% ipython --no-banner

In [1]: import numpy as np

In [2]: import numpy.linalg as la

In [3]: np.set_printoptions(precision=2, suppress=True, linewidth=100)

In [4]: rd = lambda a: np.round(a, 2) + 0

In [5]: data = np.loadtxt("data.csv", delimiter=",")

In [6]: data
Out[6]: 
array([[ 6.,  0.,  0., -4.,  0., -3.,  3.,  2., -1., -5.],
       [ 0., -6., -6., -2.,  3., -2.,  1.,  4., -3.,  1.],
       [ 0., -6., -4., -1.,  2.,  2., -1.,  2.,  4., -1.],
       [-4., -2., -1., -4., -1.,  3., -3.,  6., -1., -5.],
       [ 0.,  3.,  2., -1., -2.,  4., -2.,  6., -1.,  3.],
       [-3., -2.,  2.,  3.,  4.,  2.,  4., -4., -4., -2.],
       [ 3.,  1., -1., -3., -2.,  4., -2.,  5.,  6.,  3.],
       [ 2.,  4.,  2.,  6.,  6., -4.,  5.,  4.,  0., -2.],
       [-1., -3.,  4., -1., -1., -4.,  6.,  0., -6.,  4.],
       [-5.,  1., -1., -5.,  3., -2.,  3., -2.,  4.,  2.]])

In [7]: rng = np.random.default_rng(94688)

In [8]: idx = rng.permutation(10)

In [9]: out = data[:, idx] * rng.choice([-1, 1], 10)

In [10]: out
Out[10]: 
array([[ 3., -4.,  0., -6.,  0.,  2.,  0.,  3.,  5., -1.],
       [ 2., -2., -6., -0., -6.,  4.,  3.,  1., -1., -3.],
       [-2., -1., -4., -0., -6.,  2.,  2., -1.,  1.,  4.],
       [-3., -4., -1.,  4., -2.,  6., -1., -3.,  5., -1.],
       [-4., -1.,  2., -0.,  3.,  6., -2., -2., -3., -1.],
       [-2.,  3.,  2.,  3., -2., -4.,  4.,  4.,  2., -4.],
       [-4., -3., -1., -3.,  1.,  5., -2., -2., -3.,  6.],
       [ 4.,  6.,  2., -2.,  4.,  4.,  6.,  5.,  2.,  0.],
       [ 4., -1.,  4.,  1., -3.,  0., -1.,  6., -4., -6.],
       [ 2., -5., -1.,  5.,  1., -2.,  3.,  3., -2.,  4.]])

In [11]: left, _, vt = la.svd(data.T @ out)

In [12]: rd(la.lstsq(data, out)[0])
Out[12]: 
array([[ 0.,  0.,  0., -1.,  0.,  0.,  0.,  0.,  0.,  0.],
       [ 0.,  0.,  0.,  0.,  1.,  0.,  0.,  0.,  0.,  0.],
       [ 0.,  0.,  1.,  0.,  0.,  0.,  0.,  0.,  0.,  0.],
       [ 0.,  1.,  0.,  0.,  0.,  0.,  0.,  0.,  0.,  0.],
       [ 0.,  0.,  0.,  0.,  0.,  0.,  1.,  0.,  0.,  0.],
       [-1.,  0.,  0.,  0.,  0.,  0.,  0.,  0.,  0.,  0.],
       [ 0.,  0.,  0.,  0.,  0.,  0.,  0.,  1.,  0.,  0.],
       [ 0.,  0.,  0.,  0.,  0.,  1.,  0.,  0.,  0.,  0.],
       [ 0.,  0.,  0.,  0.,  0.,  0.,  0.,  0.,  0.,  1.],
       [ 0.,  0.,  0.,  0.,  0.,  0.,  0.,  0., -1.,  0.]])

In [13]: rd(left @ vt)
Out[13]: 
array([[ 0.,  0.,  0., -1.,  0.,  0.,  0.,  0.,  0.,  0.],
       [ 0.,  0.,  0.,  0.,  1.,  0.,  0.,  0.,  0.,  0.],
       [ 0.,  0.,  1.,  0.,  0.,  0.,  0.,  0.,  0.,  0.],
       [ 0.,  1.,  0.,  0.,  0.,  0.,  0.,  0.,  0.,  0.],
       [ 0.,  0.,  0.,  0.,  0.,  0.,  1.,  0.,  0.,  0.],
       [-1.,  0.,  0.,  0.,  0.,  0.,  0.,  0.,  0.,  0.],
       [ 0.,  0.,  0.,  0.,  0.,  0.,  0.,  1.,  0.,  0.],
       [ 0.,  0.,  0.,  0.,  0.,  1.,  0.,  0.,  0.,  0.],
       [ 0.,  0.,  0.,  0.,  0.,  0.,  0.,  0.,  0.,  1.],
       [ 0.,  0.,  0.,  0.,  0.,  0.,  0.,  0., -1.,  0.]])

In [14]: def softmax(z):
    ...:     e = np.exp(z - z.max(axis=-1, keepdims=True))
    ...:     return e / e.sum(axis=-1, keepdims=True)
    ...: 

In [15]: print(rd(softmax(out).sum(axis=1)))
[1. 1. 1. 1. 1. 1. 1. 1. 1. 1.]

In [16]: rd(softmax(out[7]))
Out[16]: array([0.05, 0.36, 0.01, 0.  , 0.05, 0.05, 0.36, 0.13, 0.01, 0.  ])

In [17]: rd(softmax(10 * out[7]))
Out[17]: array([0. , 0.5, 0. , 0. , 0. , 0. , 0.5, 0. , 0. , 0. ])

In [18]: scores = out @ out.T / np.sqrt(10)

In [19]: rd(softmax(scores))
Out[19]: 
array([[1., 0., 0., 0., 0., 0., 0., 0., 0., 0.],
       [0., 1., 0., 0., 0., 0., 0., 0., 0., 0.],
       [0., 0., 1., 0., 0., 0., 0., 0., 0., 0.],
       [0., 0., 0., 1., 0., 0., 0., 0., 0., 0.],
       [0., 0., 0., 0., 1., 0., 0., 0., 0., 0.],
       [0., 0., 0., 0., 0., 1., 0., 0., 0., 0.],
       [0., 0., 0., 0., 0., 0., 1., 0., 0., 0.],
       [0., 0., 0., 0., 0., 0., 0., 1., 0., 0.],
       [0., 0., 0., 0., 0., 0., 0., 0., 1., 0.],
       [0., 0., 0., 0., 0., 0., 0., 0., 0., 1.]])

In [20]: rd(softmax(scores + np.triu(np.full(scores.shape, -np.inf), 1)))
Out[20]: 
array([[1., 0., 0., 0., 0., 0., 0., 0., 0., 0.],
       [0., 1., 0., 0., 0., 0., 0., 0., 0., 0.],
       [0., 0., 1., 0., 0., 0., 0., 0., 0., 0.],
       [0., 0., 0., 1., 0., 0., 0., 0., 0., 0.],
       [0., 0., 0., 0., 1., 0., 0., 0., 0., 0.],
       [0., 0., 0., 0., 0., 1., 0., 0., 0., 0.],
       [0., 0., 0., 0., 0., 0., 1., 0., 0., 0.],
       [0., 0., 0., 0., 0., 0., 0., 1., 0., 0.],
       [0., 0., 0., 0., 0., 0., 0., 0., 1., 0.],
       [0., 0., 0., 0., 0., 0., 0., 0., 0., 1.]])

In [21]: rd(softmax(scores)[7] @ out)
Out[21]: array([ 4.,  6.,  2., -2.,  4.,  4.,  6.,  5.,  2.,  0.])

In [22]: softmax(scores).round(6).argmax(axis=1)
Out[22]: array([0, 1, 2, 3, 4, 5, 6, 7, 8, 9])
